In [1]: import numpy as np

In [2]: import numpy.linalg as la

In [3]: np.set_printoptions(precision=2, suppress=True, linewidth=200, sign=" ")

In [4]: rnd = lambda a: np.round(a, 2) + 0

In [5]: Y = np.array([[8, 6, -2],
   ...:     [-7, -9, 8],
   ...:     [0, 3, 3],
   ...:     [-7, -1, 4],
   ...:     [1, 0, -7],
   ...:     [8, 8, 9],
   ...:     [-2, -6, -2],
   ...:     [-2, 7, -7]])

In [6]: C = np.array([[0, 0, 3, 1, 3], [2, 3, 0, 2, 3], [2, 0, 0, 5, 5]])

In [7]: A = Y @ C

In [8]: A
Out[8]: 
array([[  8,  18,  24,  10,  32],
       [ -2, -27, -21,  15,  -8],
       [ 12,   9,   0,  21,  24],
       [  6,  -3, -21,  11,  -4],
       [-14,   0,   3, -34, -32],
       [ 34,  24,  24,  69,  93],
       [-16, -18,  -6, -24, -34],
       [  0,  21,  -6, -23, -20]])

In [9]: # rank 3

In [10]: f, g = A[6], A[5]

In [11]: f @ f
Out[11]: np.int64(2348)

In [12]: f @ g
Out[12]: np.int64(-5938)

In [13]: p = (f @ g) / (f @ f) * f

In [14]: rnd(g - p)
Out[14]: array([ -6.46, -21.52,   8.83,   8.3 ,   7.02])

In [15]: rnd((g - p) @ f)
Out[15]: np.float64(0.0)

In [16]: def softmax(z):
    ...:     e = np.exp(z - z.max(axis=-1, keepdims=True))
    ...:     return e / e.sum(axis=-1, keepdims=True)
    ...: 

In [17]: rnd(softmax(A).sum(axis=1))
Out[17]: array([ 1.,  1.,  1.,  1.,  1.,  1.,  1.,  1.])

In [18]: rnd(softmax(10 * A[1]))
Out[18]: array([ 0.,  0.,  0.,  1.,  0.])

In [19]: scores = A @ A.T / np.sqrt(5)

In [20]: rnd(softmax(scores))
Out[20]: 
array([[ 0.  ,  0.  ,  0.  ,  0.  ,  0.  ,  1.  ,  0.  ,  0.  ],
       [ 0.  ,  1.  ,  0.  ,  0.  ,  0.  ,  0.  ,  0.  ,  0.  ],
       [ 0.  ,  0.  ,  0.  ,  0.  ,  0.  ,  1.  ,  0.  ,  0.  ],
       [ 0.  ,  1.  ,  0.  ,  0.  ,  0.  ,  0.  ,  0.  ,  0.  ],
       [ 0.  ,  0.  ,  0.  ,  0.  ,  1.  ,  0.  ,  0.  ,  0.  ],
       [ 0.  ,  0.  ,  0.  ,  0.  ,  0.  ,  1.  ,  0.  ,  0.  ],
       [ 0.  ,  0.  ,  0.  ,  0.  ,  0.  ,  0.  ,  1.  ,  0.  ],
       [ 0.  ,  0.  ,  0.  ,  0.  ,  0.29,  0.  ,  0.  ,  0.71]])

In [21]: rnd(softmax(scores + np.triu(np.full(scores.shape, -np.inf), 1)))
Out[21]: 
array([[ 1.  ,  0.  ,  0.  ,  0.  ,  0.  ,  0.  ,  0.  ,  0.  ],
       [ 0.  ,  1.  ,  0.  ,  0.  ,  0.  ,  0.  ,  0.  ,  0.  ],
       [ 0.06,  0.  ,  0.94,  0.  ,  0.  ,  0.  ,  0.  ,  0.  ],
       [ 0.  ,  1.  ,  0.  ,  0.  ,  0.  ,  0.  ,  0.  ,  0.  ],
       [ 0.  ,  0.  ,  0.  ,  0.  ,  1.  ,  0.  ,  0.  ,  0.  ],
       [ 0.  ,  0.  ,  0.  ,  0.  ,  0.  ,  1.  ,  0.  ,  0.  ],
       [ 0.  ,  0.  ,  0.  ,  0.  ,  0.  ,  0.  ,  1.  ,  0.  ],
       [ 0.  ,  0.  ,  0.  ,  0.  ,  0.29,  0.  ,  0.  ,  0.71]])

In [22]: la.cond(A) > 100
Out[22]: np.True_

In [23]: la.matrix_rank(A, rtol=0.1)
Out[23]: np.int64(3)

In [24]: [round(float(x), 2) for x in la.svd(A, compute_uv=False)[:3]]
Out[24]: [153.12, 55.05, 28.25]

In [25]: rnd(la.norm(A, 2) / la.norm(A))
Out[25]: np.float64(0.93)

In [26]: Y = np.array([[1, 1], [1, -1]])

In [27]: rng = np.random.default_rng(62)

In [28]: J = np.kron(Y, np.kron(Y, Y))[rng.permutation(8)][:8]

In [29]: J
Out[29]: 
array([[ 1,  1,  1,  1,  1,  1,  1,  1],
       [ 1, -1, -1,  1, -1,  1,  1, -1],
       [ 1,  1,  1,  1, -1, -1, -1, -1],
       [ 1, -1,  1, -1,  1, -1,  1, -1],
       [ 1,  1, -1, -1, -1, -1,  1,  1],
       [ 1, -1, -1,  1,  1, -1, -1,  1],
       [ 1, -1,  1, -1, -1,  1, -1,  1],
       [ 1,  1, -1, -1,  1,  1, -1, -1]])

In [30]: f = np.array([2, 3])

In [31]: np.convolve(J[3], f)
Out[31]: array([ 2,  1, -1,  1, -1,  1, -1,  1, -3])

In [32]: np.cross(J[3, :3], J[7, :3])
Out[32]: array([ 0,  2,  2])
